>>> import numpy as np
>>> np.set_printoptions(precision=3, suppress=True, linewidth=100)
>>> def tidy(a):
...     return np.round(a, 3) + 0
... 
>>> K = np.loadtxt("dump.csv", delimiter=",")
>>> K
array([[-2.,  0.,  0.,  0.],
       [ 0.,  0., -1.,  0.],
       [ 0.,  0.,  0.,  1.],
       [ 0.,  0.,  0.,  0.]])
>>> tidy(np.sort(np.linalg.eigvals(K)))
array([-2.,  0.,  0.,  0.])
>>> np.prod(np.diag(K)), tidy(np.linalg.det(K))
(np.float64(-0.0), np.float64(0.0))
>>> np.linalg.matrix_rank(K - K[0, 0] * np.eye(4))
np.int64(3)
>>> [int(np.linalg.matrix_rank(np.linalg.matrix_power(K, p))) for p in range(1, 5)]
[3, 2, 1, 1]
>>> [round(float(x), 3) for x in np.linalg.svd(K, compute_uv=False)[:3]]
[2.0, 1.0, 1.0]
>>> tidy(np.linalg.norm(K, 2) / np.linalg.norm(K))
np.float64(0.816)
>>> np.linalg.cond(K) > 100
np.True_
>>> tidy(np.linalg.eigvals(K).sum().real)
np.float64(-2.0)
>>> np.kron(np.eye(2, dtype=int), K)
array([[-2.,  0.,  0.,  0., -0.,  0.,  0.,  0.],
       [ 0.,  0., -1.,  0.,  0.,  0., -0.,  0.],
       [ 0.,  0.,  0.,  1.,  0.,  0.,  0.,  0.],
       [ 0.,  0.,  0.,  0.,  0.,  0.,  0.,  0.],
       [-0.,  0.,  0.,  0., -2.,  0.,  0.,  0.],
       [ 0.,  0., -0.,  0.,  0.,  0., -1.,  0.],
       [ 0.,  0.,  0.,  0.,  0.,  0.,  0.,  1.],
       [ 0.,  0.,  0.,  0.,  0.,  0.,  0.,  0.]])
>>> tidy(np.linalg.det(K.T))
np.float64(0.0)
>>> np.poly(K)
array([1., 2., 0., 0., 0.])
>>> tidy(np.linalg.det(2 * K)), tidy(np.linalg.det(K))
(np.float64(0.0), np.float64(0.0))
>>> tidy(np.linalg.eigvals(K))
array([-2.,  0.,  0.,  0.])
>>> tidy(np.abs(np.linalg.eigvals(K)).max())
np.float64(2.0)
>>> tidy(np.sort(np.abs(np.linalg.eigvals(K))))
array([0., 0., 0., 2.])
>>> tidy(np.linalg.det(K))
np.float64(0.0)
>>> np.trace(K)
np.float64(-2.0)
>>> np.allclose(K, K.T)
False
>>> K @ K
array([[ 4.,  0.,  0.,  0.],
       [ 0.,  0.,  0., -1.],
       [ 0.,  0.,  0.,  0.],
       [ 0.,  0.,  0.,  0.]])
>>> tidy(np.linalg.matrix_power(K, 4))
array([[16.,  0.,  0.,  0.],
       [ 0.,  0.,  0.,  0.],
       [ 0.,  0.,  0.,  0.],
       [ 0.,  0.,  0.,  0.]])
>>> (np.linalg.matrix_power((K != 0) + (K.T != 0) + np.eye(4), 4) > 0).astype(int)
array([[1, 0, 0, 0],
       [0, 1, 1, 1],
       [0, 1, 1, 1],
       [0, 1, 1, 1]])
>>> K @ K
array([[ 4.,  0.,  0.,  0.],
       [ 0.,  0.,  0., -1.],
       [ 0.,  0.,  0.,  0.],
       [ 0.,  0.,  0.,  0.]])
>>> tidy(np.linalg.det(K))
np.float64(0.0)
>>> tidy(np.sort(np.linalg.eigvals(K).real))
array([-2.,  0.,  0.,  0.])
>>> E = np.load("w.npy")
>>> E
array([[ 0., -2., -2., -4., -3.],
       [-2.,  0.,  0.,  0.,  0.],
       [-2.,  0.,  0.,  0.,  0.],
       [-4.,  0.,  0.,  0.,  0.],
       [-3.,  0.,  0.,  0.,  0.]])
>>> # column 2 repeats column 1
>>> np.allclose(E, E.T)
True
>>> tidy(np.abs(np.linalg.eigvals(E)).max())
np.float64(5.745)
>>> (E + E.T) / 2
array([[ 0., -2., -2., -4., -3.],
       [-2.,  0.,  0.,  0.,  0.],
       [-2.,  0.,  0.,  0.,  0.],
       [-4.,  0.,  0.,  0.,  0.],
       [-3.,  0.,  0.,  0.,  0.]])
>>> E @ E
array([[33.,  0.,  0.,  0.,  0.],
       [ 0.,  4.,  4.,  8.,  6.],
       [ 0.,  4.,  4.,  8.,  6.],
       [ 0.,  8.,  8., 16., 12.],
       [ 0.,  6.,  6., 12.,  9.]])
>>> X = np.load("a.npy")
>>> X
array([[1.   , 0.7  , 0.49 , 0.343, 0.24 , 0.168, 0.118, 0.082],
       [0.7  , 1.   , 0.7  , 0.49 , 0.343, 0.24 , 0.168, 0.118],
       [0.49 , 0.7  , 1.   , 0.7  , 0.49 , 0.343, 0.24 , 0.168],
       [0.343, 0.49 , 0.7  , 1.   , 0.7  , 0.49 , 0.343, 0.24 ],
       [0.24 , 0.343, 0.49 , 0.7  , 1.   , 0.7  , 0.49 , 0.343],
       [0.168, 0.24 , 0.343, 0.49 , 0.7  , 1.   , 0.7  , 0.49 ],
       [0.118, 0.168, 0.24 , 0.343, 0.49 , 0.7  , 1.   , 0.7  ],
       [0.082, 0.118, 0.168, 0.24 , 0.343, 0.49 , 0.7  , 1.   ]])
>>> # symmetric, so the eigenvalues are real
>>> q, Rm = np.linalg.qr(X)
>>> tidy(abs(Rm[0, 0])), tidy(np.linalg.norm(X[:, 0]))
(np.float64(1.398), np.float64(1.398))
>>> u = np.array([2, 4, -1, -5, -3, 0, -4, -2])
>>> A2 = X + np.outer(u, np.eye(8)[2])
>>> np.linalg.matrix_rank(A2 - X)
np.int64(1)
>>> A2
array([[ 1.   ,  0.7  ,  2.49 ,  0.343,  0.24 ,  0.168,  0.118,  0.082],
       [ 0.7  ,  1.   ,  4.7  ,  0.49 ,  0.343,  0.24 ,  0.168,  0.118],
       [ 0.49 ,  0.7  ,  0.   ,  0.7  ,  0.49 ,  0.343,  0.24 ,  0.168],
       [ 0.343,  0.49 , -4.3  ,  1.   ,  0.7  ,  0.49 ,  0.343,  0.24 ],
       [ 0.24 ,  0.343, -2.51 ,  0.7  ,  1.   ,  0.7  ,  0.49 ,  0.343],
       [ 0.168,  0.24 ,  0.343,  0.49 ,  0.7  ,  1.   ,  0.7  ,  0.49 ],
       [ 0.118,  0.168, -3.76 ,  0.343,  0.49 ,  0.7  ,  1.   ,  0.7  ],
       [ 0.082,  0.118, -1.832,  0.24 ,  0.343,  0.49 ,  0.7  ,  1.   ]])
